>>> import numpy as np
>>> import numpy.linalg as la
>>> np.set_printoptions(precision=3, suppress=True, linewidth=140)
>>> basis = np.array([[-3, 0, 1], [2, 0, 3], [1, -2, 2]])
>>> A = np.repeat(basis, 15 // 3, axis=0)
>>> rng = np.random.default_rng(5795)
>>> A = A + 0.02 * rng.normal(size=A.shape)
>>> A
array([[-2.95 , -0.005,  0.993],
       [-3.021, -0.018,  0.974],
       [-2.976,  0.011,  0.995],
       [-3.004, -0.041,  1.016],
       [-2.997,  0.031,  0.987],
       [ 1.992, -0.009,  2.995],
       [ 1.958, -0.008,  2.998],
       [ 2.025, -0.036,  2.968],
       [ 1.998,  0.002,  2.985],
       [ 1.975, -0.002,  3.026],
       [ 0.946, -1.983,  2.004],
       [ 1.002, -2.028,  1.996],
       [ 1.011, -1.999,  2.009],
       [ 0.992, -1.995,  1.975],
       [ 1.018, -2.008,  2.007]])
>>> hat = A @ la.solve(A.T @ A, A.T)
>>> np.allclose(hat @ hat, hat)
True
>>> la.matrix_rank(np.eye(15) - hat)
np.int64(12)
>>> np.diag(hat)
array([0.196, 0.202, 0.199, 0.203, 0.201, 0.2  , 0.199, 0.195, 0.201, 0.204, 0.196, 0.205, 0.199, 0.198, 0.201])
>>> Xc = A - A.mean(axis=0)
>>> evecs = la.svd(Xc)[2][:2]
>>> out = Xc - Xc @ evecs.T @ evecs
>>> round(la.norm(out) / la.norm(Xc), 3)
np.float64(0.007)
>>> la.norm(out, axis=1).round(6).argmax()
np.int64(3)
>>> x0 = np.array([-1, 2, -2])
>>> y = A @ x0
>>> np.round(la.pinv(A) @ A, 3) + 0
array([[1., 0., 0.],
       [0., 1., 0.],
       [0., 0., 1.]])
>>> y = y + 0.02 * rng.normal(size=15)
>>> y
array([ 0.937,  1.042,  1.003,  0.885,  1.095, -7.965, -7.956, -8.025, -7.953, -8.004, -8.866, -9.061, -9.039, -8.927, -9.02 ])
>>> b, *_ = la.lstsq(A, y)
>>> round(la.norm(y - A @ b), 3)
np.float64(0.064)
